$ python -q
>>> import numpy as np
>>> from numpy import linalg as LA
>>> np.set_printoptions(precision=3, suppress=True, linewidth=100, legacy="1.25")
>>> A = np.load("w.npy")
>>> A
array([[ 0,  0, -1, -1,  1],
       [ 0,  0,  0, -1, -1],
       [-1,  0,  0,  0, -1],
       [-1, -1,  0,  0,  0],
       [ 1, -1, -1,  0,  0]])
>>> round(LA.det(A.T), 3)
-4.0
>>> round(float(LA.det(2 * A)), 3), round(LA.det(A), 3)
(-128.0, -4.0)
>>> np.einsum("ij,ji->", A, A)
12
>>> LA.eigvals(A)
array([ 2.214,  1.414, -0.539, -1.675, -1.414])
>>> u = np.array([0, 2, 2])
>>> np.convolve(A[3], u)
array([ 0, -2, -4, -2,  0,  0,  0])
>>> np.array([np.convolve(row, u, "same") for row in A])
array([[ 0,  0, -2, -4,  0],
       [ 0,  0,  0, -2, -4],
       [-2, -2,  0,  0, -2],
       [-2, -4, -2,  0,  0],
       [ 2,  0, -4, -2,  0]])
>>> np.correlate(A[3], A[2], "full")
array([1, 1, 0, 0, 1, 1, 0, 0, 0])
>>> rng = np.random.default_rng(15)
>>> arr = np.eye(3, dtype=int)[rng.permutation(3)]
>>> arr
array([[1, 0, 0],
       [0, 0, 1],
       [0, 1, 0]])
>>> Y = arr / LA.norm(arr, axis=1, keepdims=True)
>>> cov = Y @ Y.T
>>> np.argwhere(np.triu(np.abs(cov) > 0.95, 1))
array([], shape=(0, 2), dtype=int64)
>>> LA.norm(Y, axis=1)
array([1., 1., 1.])
>>> np.degrees(np.arccos(np.clip(cov[1, 0], -1, 1)))
90.0
>>> w, V = LA.eigh(arr)
>>> x = np.array([-2, 7, -8])
>>> LA.eigvalsh(arr[1:, 1:])
array([-1.,  1.])
>>> x @ arr @ x
-108
>>> np.abs(arr).sum(axis=1).max(), np.abs(w).max()
(1, 1.0)
>>> np.round(V * np.abs(w) @ V.T, 3) + 0
array([[1., 0., 0.],
       [0., 1., 0.],
       [0., 0., 1.]])
>>> O, V = LA.qr(arr[:, :2])[0], LA.qr(arr[:, 2:])[0]
>>> sigma = LA.svd(O.T @ V, compute_uv=False)
>>> np.round(LA.norm(O @ O.T - V @ V.T, 2), 3)
1.0
>>> sigma
array([0.])
>>> (sigma > 0.9).sum()
0
>>> P = np.triu(np.array([[1, 8, 4], [9, 3, 2], [2, 7, 8]]), 1) + np.eye(3)
>>> Y = P @ arr @ LA.inv(P)
>>> np.poly(Y)
array([ 1., -1., -1.,  1.])
>>> LA.matrix_rank(Y)
3
>>> Y
array([[ 1., -4., 12.],
       [ 0.,  2., -3.],
       [ 0.,  1., -2.]])
>>> round(LA.det(Y), 3)
-1.0
>>> assert Y == Y.T
Traceback (most recent call last):
  File "<python-input-38>", line 1, in <module>
    assert Y == Y.T
           ^^^^^^^^
ValueError: The truth value of an array with more than one element is ambiguous. Use a.any() or a.all()
>>> Y.inv()
Traceback (most recent call last):
  File "<python-input-39>", line 1, in <module>
    Y.inv()
    ^^^^^
AttributeError: 'numpy.ndarray' object has no attribute 'inv'
>>> np.allclose(Y @ Y.T, Y.T @ Y)
False
>>> (Y + Y.T) / 2
array([[ 1., -2.,  6.],
       [-2.,  2., -1.],
       [ 6., -1., -2.]])
>>> u = np.array([-3, 3, -2]) + 0.5
>>> M = np.eye(3) - 2 * np.outer(u, u) / (u @ u)
>>> M
array([[ 0.398,  0.843, -0.361],
       [ 0.843, -0.181,  0.506],
       [-0.361,  0.506,  0.783]])
>>> w, V = LA.eig(M)
>>> np.sort(LA.eigvals(LA.inv(M)))
array([-1.,  1.,  1.])
>>> Y = np.array([[-2, -9, -9, -8, -7],
...     [3, 0, -6, -3, 0],
...     [3, -8, 0, -7, -8],
...     [3, 6, 1, -7, -3],
...     [1, 2, -9, 0, 4]])
>>> F = Y + Y.T
>>> F
array([[ -4,  -6,  -6,  -5,  -6],
       [ -6,   0, -14,   3,   2],
       [ -6, -14,   0,  -6, -17],
       [ -5,   3,  -6, -14,  -3],
       [ -6,   2, -17,  -3,   8]])
>>> cov = F.T @ F
>>> np.trace(cov), (F ** 2).sum()
(1628, 1628)
>>> cov
array([[ 149,   81,  240,  126,   81],
       [  81,  245,  -16,   66,  281],
       [ 240,  -16,  557,  123, -110],
       [ 126,   66,  123,  275,  156],
       [  81,  281, -110,  156,  402]])
>>> LA.matrix_rank(cov)
5
>>> (F @ F.T).shape
(5, 5)
>>> LA.eigvalsh(cov)[::-1]
array([743.41 , 700.046, 174.256,   9.403,   0.886])
>>> w, V = LA.eigh(F)
>>> x = np.array([-2, 8, 8, -4, -8])
>>> x @ F @ x
512
>>> round(x @ F @ x / (x @ x), 3), round(w[0], 3), round(w[-1], 3)
(2.415, -27.266, 26.458)
>>> w, V = LA.eigh(A)
>>> x = np.array([3, 3, 2, 1, 0])
>>> x @ A @ x
-24
>>> V * np.abs(w) @ V.T
array([[ 1.679,  0.042, -0.329,  0.042,  0.265],
       [ 0.042,  1.35 ,  0.414, -0.065,  0.042],
       [-0.329,  0.414,  1.201,  0.414, -0.329],
       [ 0.042, -0.065,  0.414,  1.35 ,  0.042],
       [ 0.265,  0.042, -0.329,  0.042,  1.679]])
>>> np.abs(A).sum(axis=1).max(), np.round(np.abs(w).max(), 3)
(3, 2.214)
>>> W0 = np.loadtxt("test12.csv", delimiter=",")
>>> W0
array([[ 0.,  0.,  0.,  0.],
       [ 2.,  2.,  0.,  0.],
       [-1.,  0.,  2.,  0.],
       [ 2.,  1.,  2., -2.]])
>>> Uu, sigma, VT = LA.svd(W0)
>>> V = VT[:(sigma > 1e-8).sum()]
>>> x = W0[1] + 5 * W0[2] + rng.integers(2) * np.eye(4)[1]
>>> x
array([-3.,  3., 10.,  0.])
>>> np.diag(V.T @ V)
array([0.692, 0.692, 0.923, 0.692])
>>> round(float(LA.norm(x - V.T @ V @ x)), 3)
0.555
>>> LA.matrix_power(W0 - np.diag(np.diag(W0)), 4)
array([[0., 0., 0., 0.],
       [0., 0., 0., 0.],
       [0., 0., 0., 0.],
       [0., 0., 0., 0.]])
>>> np.prod(np.diag(W0)), round(float(LA.det(W0)), 3)
(-0.0, 0.0)
>>> LA.matrix_rank(W0 - W0[0, 0] * np.eye(4))
3
>>> try:
...     LA.inv(W0)
... except LA.LinAlgError as e:
...     print("failed:", e)
... 
failed: Singular matrix
>>> Uu, sigma, VT = LA.svd(W0)
>>> np.argmax(sigma[:-1] / (sigma[1:] + 1e-6)) + 1
3
>>> Y = Uu[:, :3] @ np.diag(sigma[:3]) @ VT[:3]
>>> LA.matrix_rank(W0, rtol=0.05)
3
>>> round(float(np.abs(W0 - Y).max()), 3)
0.0
>>> Y.round(3) + 0
array([[ 0.,  0.,  0.,  0.],
       [ 2.,  2.,  0.,  0.],
       [-1.,  0.,  2.,  0.],
       [ 2.,  1.,  2., -2.]])
>>> LA.matrix_rank(Y)
3
>>> O, R = LA.qr(A)
>>> np.allclose(R.T @ R, A.T @ A)
True
>>> O.shape, R.shape
((5, 5), (5, 5))
>>> round(float(abs(R[0, 0])), 3), round(float(LA.norm(A[:, 0])), 3)
(1.732, 1.732)
>>> P = np.triu(np.array([[8, 8, -8, 9], [-3, 5, 2, -7], [-3, -1, 5, 7], [-1, 8, 6, 8]]), 1) + np.eye(4)
>>> Y = P @ W0 @ LA.inv(P)
>>> np.trace(Y), np.trace(W0)
(2.0, 2.0)
>>> np.round(np.poly(Y), 3) + 0
array([ 1., -2., -4.,  8.,  0.])
>>> data = np.loadtxt("layer12.csv", delimiter=",")
>>> data
array([[0.158, 0.316, 0.105, 0.421],
       [0.261, 0.261, 0.217, 0.261],
       [0.294, 0.176, 0.529, 0.   ],
       [0.467, 0.267, 0.2  , 0.067]])
>>> data - data[0]
array([[ 0.   ,  0.   ,  0.   ,  0.   ],
       [ 0.103, -0.055,  0.112, -0.16 ],
       [ 0.136, -0.139,  0.424, -0.421],
       [ 0.309, -0.049,  0.095, -0.354]])
>>> np.count_nonzero(data)
15
>>> np.zeros(4, 4)
Traceback (most recent call last):
  File "<python-input-96>", line 1, in <module>
    np.zeros(4, 4)
    ~~~~~~~~^^^^^^
TypeError: Cannot interpret '4' as a data type
>>> data[4]
Traceback (most recent call last):
  File "<python-input-97>", line 1, in <module>
    data[4]
    ~~~~^^^
IndexError: index 4 is out of bounds for axis 0 with size 4
>>> data.shape
(4, 4)
>>> Y = np.array([[-1.4, 0.5], [-2.1, 0.5], [-0.5, -0.4], [0.9, -0.6], [0.8, 1.9]])
>>> Z = np.array([[1.2, 1.2, 0.9, -1.7], [0.6, -3.5, 0.9, 0.7]])
>>> mat = Y @ Z
>>> mat
array([[-1.38, -3.43, -0.81,  2.73],
       [-2.22, -4.27, -1.44,  3.92],
       [-0.84,  0.8 , -0.81,  0.57],
       [ 0.72,  3.18,  0.27, -1.95],
       [ 2.1 , -5.69,  2.43, -0.03]])
>>> Uu, sigma, VT = LA.svd(mat)
>>> sigma.round(3) + 0
array([9.517, 5.598, 0.   , 0.   ])
>>> Y = Uu[:, :2] @ np.diag(sigma[:2]) @ VT[:2]
>>> np.round(np.abs(mat - Y).max(), 3)
0.0
>>> LA.matrix_rank(mat, rtol=0.05)
2
>>> LA.matrix_rank(Y)
2
>>> np.round(LA.norm(mat - Y) / LA.norm(mat), 3)
0.0
>>> Y
array([[-1.38, -3.43, -0.81,  2.73],
       [-2.22, -4.27, -1.44,  3.92],
       [-0.84,  0.8 , -0.81,  0.57],
       [ 0.72,  3.18,  0.27, -1.95],
       [ 2.1 , -5.69,  2.43, -0.03]])
>>> Y = arr ** -1
Traceback (most recent call last):
  File "<python-input-111>", line 1, in <module>
    Y = arr ** -1
        ~~~~^^~~~
ValueError: Integers to negative integer powers are not allowed.
>>> Y = LA.inv(arr)
>>> arr @ Y
array([[1., 0., 0.],
       [0., 1., 0.],
       [0., 0., 1.]])
>>> round(LA.cond(arr), 3)
1.0
>>> (np.abs(Y) > 1e-9).astype(int)
array([[1, 0, 0],
       [0, 0, 1],
       [0, 1, 0]])
>>> round(float(LA.det(arr) * LA.det(Y)), 3)
1.0
>>> np.allclose(Y, arr.T)
True
>>> LA.matrix_rank(mat, rtol=0.1)
2
>>> [round(float(x), 3) for x in LA.svd(mat, compute_uv=False)[:3]]
[9.517, 5.598, 0.0]
>>> LA.cond(mat) > 100
True
>>> Uu, sigma, VT = LA.svd(mat)
>>> V = VT[:(sigma > 1e-8).sum()]
>>> x = mat[4] + -3 * mat[3] + rng.integers(2) * np.eye(4)[1]
>>> x
array([ -0.06, -14.23,   1.62,   5.82])
>>> np.allclose(V.T @ V @ x, x)
False
>>> Y = mat + rng.integers(-2, 3, (5, 2)) @ rng.integers(-2, 3, (2, 4))
>>> Y
array([[-0.38, -4.43, -0.81,  1.73],
       [-0.22, -7.27, -0.44,  1.92],
       [-0.84,  0.8 , -0.81,  0.57],
       [ 2.72, -2.82,  4.27, -3.95],
       [ 1.1 , -5.69,  3.43,  0.97]])
>>> np.abs(Y - mat).sum(axis=1)
array([ 3.,  8.,  0., 14.,  3.])
>>> LA.matrix_rank(Y - mat, tol=1e-8)
2
>>> J = np.load("m.npy")
>>> J
array([[4., 1., 0., 0., 0.],
       [0., 4., 1., 0., 0.],
       [0., 0., 4., 1., 0.],
       [0., 0., 0., 4., 1.],
       [0., 0., 0., 0., 4.]])
>>> np.sort(np.abs(LA.eigvals(J)))
array([4., 4., 4., 4., 4.])
>>> (J - J.T) / 2
array([[ 0. ,  0.5,  0. ,  0. ,  0. ],
       [-0.5,  0. ,  0.5,  0. ,  0. ],
       [ 0. , -0.5,  0. ,  0.5,  0. ],
       [ 0. ,  0. , -0.5,  0. ,  0.5],
       [ 0. ,  0. ,  0. , -0.5,  0. ]])
>>> J.inv()
Traceback (most recent call last):
  File "<python-input-134>", line 1, in <module>
    J.inv()
    ^^^^^
AttributeError: 'numpy.ndarray' object has no attribute 'inv'
>>> LA.determinant(J)
Traceback (most recent call last):
  File "<python-input-135>", line 1, in <module>
    LA.determinant(J)
    ^^^^^^^^^^^^^^
AttributeError: module 'numpy.linalg' has no attribute 'determinant'
>>> np.allclose(J, J.T)
False
>>> assert J == J.T
Traceback (most recent call last):
  File "<python-input-137>", line 1, in <module>
    assert J == J.T
           ^^^^^^^^
ValueError: The truth value of an array with more than one element is ambiguous. Use a.any() or a.all()
>>> np.allclose(J @ J.T, J.T @ J)
False
